>>> import numpy as np
>>> import numpy.linalg as la
>>> np.set_printoptions(precision=3, suppress=True, linewidth=160)
>>> M = np.load("run9.npy")
>>> M
array([[  5,   5, -10],
       [  1,   1,  -2],
       [  4,   4,  -8],
       [  3,   3,  -6]])
>>> U, sigma, Vh = la.svd(M)
>>> sigma.round(3) + 0
array([17.493,  0.   ,  0.   ])
>>> other = U[:, :1] @ np.diag(sigma[:1]) @ Vh[:1]
>>> np.round(la.norm(M - other, 2), 3), round(sigma[1], 3)
(np.float64(0.0), np.float64(0.0))
>>> other
array([[  5.,   5., -10.],
       [  1.,   1.,  -2.],
       [  4.,   4.,  -8.],
       [  3.,   3.,  -6.]])
>>> la.matrix_rank(M, rtol=0.05)
np.int64(1)
>>> other = M / la.norm(M, axis=1)
Traceback (most recent call last):
  File "<python-input-11>", line 1, in <module>
    other = M / la.norm(M, axis=1)
            ~~^~~~~~~~~~~~~~~~~~~~
ValueError: operands could not be broadcast together with shapes (4,3) (4,) 
>>> other = M / la.norm(M, axis=1, keepdims=True)
>>> G = other @ other.T
>>> (np.abs(G) > 0.9).astype(int)
array([[1, 1, 1, 1],
       [1, 1, 1, 1],
       [1, 1, 1, 1],
       [1, 1, 1, 1]])
>>> np.degrees(np.arccos(np.clip(G[3, 0], -1, 1)))
np.float64(0.0)
>>> feats = np.load("w.npy")
>>> feats
array([[-0.579, -0.663, -0.475],
       [ 0.723, -0.149, -0.674],
       [ 0.376, -0.733,  0.566]])
>>> ang = np.radians(15)
>>> Rm = np.eye(3)
>>> Rm[0, 0] = Rm[1, 1] = np.cos(ang)
>>> Rm[0, 1], Rm[1, 0] = -np.sin(ang), np.sin(ang)
>>> Rm
array([[ 0.966, -0.259,  0.   ],
       [ 0.259,  0.966,  0.   ],
       [ 0.   ,  0.   ,  1.   ]])
>>> other = feats @ Rm.T
>>> la.svd(feats, compute_uv=False), la.svd(other, compute_uv=False)
(array([1., 1., 1.]), array([1., 1., 1.]))
>>> np.abs(other - feats).max(axis=0)
array([0.191, 0.192, 0.   ])
>>> round(la.det(Rm), 3), round(float(np.trace(Rm)), 3)
(np.float64(1.0), 2.932)
